$ ipython --no-banner

In [1]: import numpy as np

In [2]: np.set_printoptions(precision=3, suppress=True, linewidth=160)

In [3]: F = np.load("out5.npy")

In [4]: F
Out[4]: 
array([[2, 2, 1, 1],
       [6, 6, 3, 3],
       [0, 0, 0, 0],
       [0, 0, 0, 0]])

In [5]: r = np.linalg.matrix_rank(F)

In [6]: r
Out[6]: np.int64(1)

In [7]: N = np.linalg.svd(F)[2][r:].T

In [8]: np.round(F @ N, 3) + 0
Out[8]: 
array([[0., 0., 0.],
       [0., 0., 0.],
       [0., 0., 0.],
       [0., 0., 0.]])

In [9]: [int(np.linalg.matrix_rank(F[:, :j + 1])) for j in range(4)]
Out[9]: [1, 1, 1, 1]

In [10]: [int(np.linalg.matrix_rank(np.delete(F, i, axis=0))) for i in range(4)]
Out[10]: [1, 1, 1, 1]

In [11]: N @ N.T
Out[11]: 
array([[ 0.6, -0.4, -0.2, -0.2],
       [-0.4,  0.6, -0.2, -0.2],
       [-0.2, -0.2,  0.9, -0.1],
       [-0.2, -0.2, -0.1,  0.9]])

In [12]: [int(np.linalg.matrix_rank(F[:i])) for i in range(1, len(F) + 1)]
Out[12]: [1, 1, 1, 1]

In [13]: np.linalg.matrix_rank(F.T @ F), np.linalg.matrix_rank(F @ F.T)
Out[13]: (np.int64(1), np.int64(1))

In [14]: proj = np.triu(np.array([[1, 3, -1, -3], [1, 1, 2, -2], [-2, -3, -3, -2], [-1, 3, 0, -1]]), 1) + np.eye(4)

In [15]: Y = proj @ F @ np.linalg.inv(proj)

In [16]: proj @ F - F @ proj
Out[16]: 
array([[ 18.,  12.,   7.,  21.],
       [  0., -18.,  -6.,  36.],
       [  0.,   0.,   0.,   0.],
       [  0.,   0.,   0.,   0.]])

In [17]: round(float(np.linalg.det(Y)), 3)
Out[17]: 0.0

In [18]: np.poly(Y)
Out[18]: array([ 1., -8.,  0.,  0.,  0.])

In [19]: Y
Out[19]: 
array([[ 20., -40., 110., 210.],
       [  6., -12.,  33.,  63.],
       [  0.,   0.,   0.,   0.],
       [  0.,   0.,   0.,   0.]])

In [20]: rng = np.random.default_rng(7028)

In [21]: z = rng.permutation(4)

In [22]: z
Out[22]: array([1, 0, 2, 3])

In [23]: Y = F[z][:, z]

In [24]: np.allclose(Y, F)
Out[24]: False

In [25]: np.diag(Y)
Out[25]: array([6, 2, 0, 0])

In [26]: np.trace(Y)
Out[26]: np.int64(8)

In [27]: left, sigma, Vt = np.linalg.svd(F)

In [28]: sigma.round(3) + 0
Out[28]: array([10.,  0.,  0.,  0.])

In [29]: Y = left[:, :1] @ np.diag(sigma[:1]) @ Vt[:1]

In [30]: round(float(np.linalg.norm(F - Y) / np.linalg.norm(F)), 3)
Out[30]: 0.0

In [31]: Y
Out[31]: 
array([[2., 2., 1., 1.],
       [6., 6., 3., 3.],
       [0., 0., 0., 0.],
       [0., 0., 0., 0.]])

In [32]: left, sigma, Vt = np.linalg.svd(F, full_matrices=False)

In [33]: (sigma > 1e-8).sum()
Out[33]: np.int64(1)

In [34]: np.round(left.T @ F @ Vt.T, 3) + 0
Out[34]: 
array([[10.,  0.,  0.,  0.],
       [ 0.,  0.,  0.,  0.],
       [ 0.,  0.,  0.,  0.],
       [ 0.,  0.,  0.,  0.]])

In [35]: left.shape, sigma.shape, Vt.shape
Out[35]: ((4, 4), (4,), (4, 4))

In [36]: np.allclose(left * sigma @ Vt, F)
Out[36]: True

In [37]: round(np.sqrt((sigma ** 2).sum()), 3), round(np.linalg.norm(F), 3)
Out[37]: (np.float64(10.0), np.float64(10.0))

In [38]: np.abs(left[:, 0]).round(6).argmax()
Out[38]: np.int64(1)

In [39]: sigma.round(3) + 0
Out[39]: array([10.,  0.,  0.,  0.])

In [40]: np.abs(Vt[0])
Out[40]: array([0.632, 0.632, 0.316, 0.316])

In [41]: Y = np.array([[2, 1, 0], [1, 2, 1], [1, 1, 1]])

In [42]: E = np.tril(Y)

In [43]: E
Out[43]: 
array([[2, 0, 0],
       [1, 2, 0],
       [1, 1, 1]])

In [44]: vals, vecs = np.linalg.eig(E)

In [45]: np.sort(np.linalg.eigvals(E.T))
Out[45]: array([1., 2., 2.])

In [46]: np.sort(np.linalg.eigvals(E @ E))
Out[46]: array([1., 4., 4.])

In [47]: np.prod(vals)
Out[47]: np.float64(4.0)

In [48]: J = np.load("layer6.npy")

In [49]: J
Out[49]: 
array([[ 0,  0,  0],
       [ 2,  0, -2],
       [ 2,  2, -2],
       [ 0,  0,  0],
       [ 0,  0,  0],
       [ 0,  0,  0],
       [ 0, -1,  1],
       [ 2, -1, -1],
       [ 2,  0, -2],
       [ 2,  2, -2],
       [ 2,  0, -2],
       [ 2,  1, -1],
       [ 0, -1,  1],
       [ 0,  0,  0],
       [ 0, -1,  1],
       [ 2, -1, -1],
       [ 0,  0,  0],
       [ 0,  0,  0],
       [ 0,  0,  0],
       [ 2,  0, -2],
       [ 0, -1,  1]])

In [50]: # rows 0 and 3 are equal

In [51]: Xs = (J - J.mean(axis=0)) / J.std(axis=0)

In [52]: np.argwhere(np.abs(Xs) > 2)
Out[52]: 
array([[2, 1],
       [9, 1]])

In [53]: beta = np.linalg.lstsq(np.delete(Xs, 1, axis=1), Xs[:, 1])[0]

In [54]: beta
Out[54]: array([-0.782, -1.299])

In [55]: def softmax(z):
    ...:     e = np.exp(z - z.max(axis=-1, keepdims=True))
    ...:     return e / e.sum(axis=-1, keepdims=True)
    ...: 

In [56]: softmax(J[15] + 4)
Out[56]: array([0.909, 0.045, 0.045])

In [57]: softmax(J).sum(axis=1)
Out[57]: array([1., 1., 1., 1., 1., 1., 1., 1., 1., 1., 1., 1., 1., 1., 1., 1., 1., 1., 1., 1., 1.])

In [58]: np.round(softmax(10 * J[15]), 3) + 0
Out[58]: array([1., 0., 0.])

In [59]: S = J @ J.T / np.sqrt(3)

In [60]: softmax(S)[15] @ J
Out[60]: array([ 1.897, -0.075, -1.564])

In [61]: cov = np.cov(J, rowvar=False)

In [62]: np.polyfit(J[:, 0], J[:, 1], 1)
Out[62]: array([ 0.333, -0.333])

In [63]: np.argwhere(np.triu(np.abs(np.corrcoef(J.T)) > 0.8, 1))
Out[63]: array([[0, 2]])

In [64]: q, vecs = np.linalg.qr(J[:, :2])[0], np.linalg.qr(J[:, 2:])[0]

In [65]: sigma = np.linalg.svd(q.T @ vecs, compute_uv=False)

In [66]: round(float(np.linalg.norm(q @ q.T - vecs @ vecs.T, 2)), 3)
Out[66]: 1.0

In [67]: sigma
Out[67]: array([0.943])

In [68]: (sigma > 0.9).sum()
Out[68]: np.int64(1)

In [69]: np.degrees(np.arccos(sigma.clip(0, 1)))
Out[69]: array([19.424])

In [70]: proj = J @ np.linalg.solve(J.T @ J, J.T)

In [71]: np.round(np.linalg.eigvalsh(proj), 3) + 0
Out[71]: array([0., 0., 0., 0., 0., 0., 0., 0., 0., 0., 0., 0., 0., 0., 0., 0., 0., 0., 1., 1., 1.])

In [72]: np.diag(proj)
Out[72]: array([0.   , 0.185, 0.352, 0.   , 0.   , 0.   , 0.167, 0.241, 0.185, 0.352, 0.185, 0.407, 0.167, 0.   , 0.167, 0.241, 0.   , 0.   , 0.   , 0.185, 0.167])

In [73]: round(np.trace(proj), 3)
Out[73]: np.float64(3.0)

In [74]: data = np.load("a.npy")

In [75]: data
Out[75]: 
array([[ 6, -3, -3],
       [-3, 17,  0],
       [-3,  0, 18]])

In [76]: # symmetric

In [77]: Lm = np.linalg.cholesky(data)

In [78]: np.prod(np.diag(Lm)) ** 2, round(np.linalg.det(data), 3)
Out[78]: (np.float64(1521.0), np.float64(1521.0))

In [79]: data / np.sqrt(np.outer(np.diag(data), np.diag(data)))
Out[79]: 
array([[ 1.   , -0.297, -0.289],
       [-0.297,  1.   ,  0.   ],
       [-0.289,  0.   ,  1.   ]])

In [80]: np.linalg.eigvalsh(data).min() > 0
Out[80]: np.True_

In [81]: feats = np.array([[-3.0, 0.4, 0.3], [1.1, 0.3, 0.5], [-0.7, 0.3, 0.7]])

In [82]: # column 0 is much longer than the rest

In [83]: x = np.array([0, 3, 3])

In [84]: target = feats @ x

In [85]: target
Out[85]: array([2.1, 2.4, 3. ])

In [86]: np.round(np.linalg.solve(feats, target + feats[:, 2]), 3) + 0
Out[86]: array([0., 3., 4.])

In [87]: np.round(np.linalg.solve(feats, target), 3) + 0
Out[87]: array([0., 3., 3.])

In [88]: np.round(np.linalg.solve(feats, -1 * target), 3) + 0
Out[88]: array([ 0., -3., -3.])

In [89]: np.round(np.linalg.solve(feats, feats[:, 1]), 3) + 0
Out[89]: array([0., 1., 0.])

In [90]: proj = np.triu(np.array([[2, 2, 2], [1, 0, 2], [0, 0, 2]]), 1) + np.eye(3)

In [91]: Y = proj @ feats @ np.linalg.inv(proj)

In [92]: np.trace(Y), np.trace(feats)
Out[92]: (np.float64(-2.0), np.float64(-2.0))

In [93]: np.poly(Y)
Out[93]: array([ 1.   ,  2.   , -3.17 ,  0.466])

In [94]: Y = feats / np.sqrt((feats ** 2).mean(axis=1, keepdims=True))

In [95]: np.linalg.norm(Y, axis=1)
Out[95]: array([1.732, 1.732, 1.732])

In [96]: np.linalg.matrix_rank(Y) == np.linalg.matrix_rank(feats)
Out[96]: np.True_

In [97]: feats - feats.mean(axis=1, keepdims=True)
Out[97]: 
array([[-2.233,  1.167,  1.067],
       [ 0.467, -0.333, -0.133],
       [-0.8  ,  0.2  ,  0.6  ]])

In [98]: np.linalg.matrix_rank(feats - feats.mean(axis=1, keepdims=True))
Out[98]: np.int64(2)

In [99]: z = rng.integers(0, 2, 4)

In [100]: K = (z[:, None] == z) * 2 + np.eye(4)

In [101]: K
Out[101]: 
array([[3., 0., 2., 2.],
       [0., 3., 0., 0.],
       [2., 0., 3., 2.],
       [2., 0., 2., 3.]])

In [102]: # equal to its transpose

In [103]: x = np.array([0, 0, 1])

In [104]: target = J @ x

In [105]: beta, lr = np.zeros(3), 1 / np.linalg.norm(J, 2) ** 2

In [106]: for i in range(6):
     ...:     beta -= lr * J.T @ (J @ beta - target)
     ...:     if i % 2 == 0: print(i, round(np.linalg.norm(J @ beta - target), 3))
     ...: 
0 1.036
2 0.949
4 0.883

In [107]: beta
Out[107]: array([-0.371, -0.189,  0.545])

In [108]: vals, vecs = np.linalg.eigh(K)

In [109]: x = np.array([3, -3, 3, 1])

In [110]: np.round(vecs * np.sqrt(vals) @ vecs.T, 3) + 0
Out[110]: 
array([[1.549, 0.   , 0.549, 0.549],
       [0.   , 1.732, 0.   , 0.   ],
       [0.549, 0.   , 1.549, 0.549],
       [0.549, 0.   , 0.549, 1.549]])

In [111]: np.round(x @ K @ x / (x @ x), 3), np.round(vals[0], 3), vals[-1]
Out[111]: (np.float64(5.143), np.float64(1.0), np.float64(7.0))

In [112]: np.round(vecs * np.abs(vals) @ vecs.T, 3) + 0
Out[112]: 
array([[3., 0., 2., 2.],
       [0., 3., 0., 0.],
       [2., 0., 3., 2.],
       [2., 0., 2., 3.]])

In [113]: np.round(vecs * np.maximum(vals, 0) @ vecs.T, 3) + 0
Out[113]: 
array([[3., 0., 2., 2.],
       [0., 3., 0., 0.],
       [2., 0., 3., 2.],
       [2., 0., 2., 3.]])

In [114]: f = np.array([1, 2, 5, 1])

In [115]: Y = K + np.outer(f, np.eye(4)[0])

In [116]: round(np.linalg.det(Y) / np.linalg.det(K), 3), round(float(1 + np.linalg.solve(K, f)[0]), 3)
Out[116]: (np.float64(0.0), 0.0)

In [117]: vals, vecs = np.linalg.eigh(K)

In [118]: (vals > 1e-8).sum(), (vals < -1e-8).sum()
Out[118]: (np.int64(4), np.int64(0))

In [119]: vals.sum(), np.trace(K)
Out[119]: (np.float64(12.0), np.float64(12.0))

In [120]: np.linalg.eigvalsh(K @ K)
Out[120]: array([ 1.,  1.,  9., 49.])

In [121]: np.abs(vecs[:, -1])
Out[121]: array([0.577, 0.   , 0.577, 0.577])

In [122]: np.round(vecs.T @ vecs, 3) + 0
Out[122]: 
array([[1., 0., 0., 0.],
       [0., 1., 0., 0.],
       [0., 0., 1., 0.],
       [0., 0., 0., 1.]])

In [123]: np.round(vecs @ np.diag(vals) @ vecs.T, 3) + 0
Out[123]: 
array([[3., 0., 2., 2.],
       [0., 3., 0., 0.],
       [2., 0., 3., 2.],
       [2., 0., 2., 3.]])

In [124]: vals
Out[124]: array([1., 1., 3., 7.])

In [125]: np.abs(vecs[:, -1]).round(6).argmax()
Out[125]: np.int64(0)

In [126]: A = np.load("sample7.npy")

In [127]: A
Out[127]: 
array([[12, 10, 10],
       [ 8,  3,  6],
       [12,  9,  7],
       [ 0,  0,  0],
       [ 8,  3,  6],
       [ 0,  0,  0],
       [ 8,  2,  3],
       [12, 10, 10],
       [ 0,  0,  0],
       [ 4,  7,  4],
       [ 4,  7,  4],
       [ 0,  0,  0],
       [ 0,  0,  0],
       [12,  9,  7],
       [ 8,  3,  6],
       [ 0,  0,  0],
       [ 0,  0,  0],
       [ 4,  7,  4],
       [ 0,  0,  0],
       [ 0,  0,  0],
       [ 8,  2,  3],
       [12,  9,  7],
       [12,  9,  7],
       [ 0,  0,  0]])

In [128]: # row 4 repeats row 1

In [129]: Y = A + rng.integers(-2, 3, (24, 1)) @ rng.integers(-2, 3, (1, 3))

In [130]: Y
Out[130]: 
array([[14, 11, 10],
       [ 6,  2,  6],
       [12,  9,  7],
       [-4, -2,  0],
       [ 8,  3,  6],
       [-2, -1,  0],
       [ 8,  2,  3],
       [10,  9, 10],
       [ 2,  1,  0],
       [ 2,  6,  4],
       [ 2,  6,  4],
       [-4, -2,  0],
       [ 4,  2,  0],
       [ 8,  7,  7],
       [ 6,  2,  6],
       [ 4,  2,  0],
       [ 0,  0,  0],
       [ 6,  8,  4],
       [ 0,  0,  0],
       [ 0,  0,  0],
       [ 6,  1,  3],
       [16, 11,  7],
       [16, 11,  7],
       [ 2,  1,  0]])

In [131]: np.round(np.linalg.svd(Y - A, compute_uv=False), 3) + 0
Out[131]: array([13.964,  0.   ,  0.   ])

In [132]: proj = A @ np.linalg.solve(A.T @ A, A.T)

In [133]: np.allclose(proj @ proj, proj)
Out[133]: True

In [134]: np.diag(proj)
Out[134]: 
array([0.265, 0.229, 0.187, 0.   , 0.229, 0.   , 0.247, 0.265, 0.   , 0.181, 0.181, 0.   , 0.   , 0.187, 0.229, 0.   , 0.   , 0.181, 0.   , 0.   , 0.247,
       0.187, 0.187, 0.   ])

In [135]: np.round(np.linalg.eigvalsh(proj), 3) + 0
Out[135]: array([0., 0., 0., 0., 0., 0., 0., 0., 0., 0., 0., 0., 0., 0., 0., 0., 0., 0., 0., 0., 0., 1., 1., 1.])

In [136]: proj @ A[:, 0]
Out[136]: array([12.,  8., 12.,  0.,  8.,  0.,  8., 12.,  0.,  4.,  4.,  0.,  0., 12.,  8.,  0.,  0.,  4.,  0.,  0.,  8., 12., 12.,  0.])

In [137]: Xs = A - A.mean(axis=0)

In [138]: left, sigma, Vt = np.linalg.svd(Xs, full_matrices=False)

In [139]: sigma
Out[139]: array([33.929,  8.339,  3.887])

In [140]: np.abs(Vt[-1])
Out[140]: array([0.399, 0.267, 0.877])

In [141]: np.abs(Vt[0]).argmax()
Out[141]: np.int64(0)

In [142]: (np.sign(left[:, 0]) == np.sign(left[0, 0])).astype(int)
Out[142]: array([1, 1, 1, 0, 1, 0, 1, 1, 0, 1, 1, 0, 0, 1, 1, 0, 0, 1, 0, 0, 1, 1, 1, 0])

In [143]: np.linalg.matrix_rank(Xs)
Out[143]: np.int64(3)

In [144]: sigma ** 2 / (sigma ** 2).sum()
Out[144]: array([0.932, 0.056, 0.012])
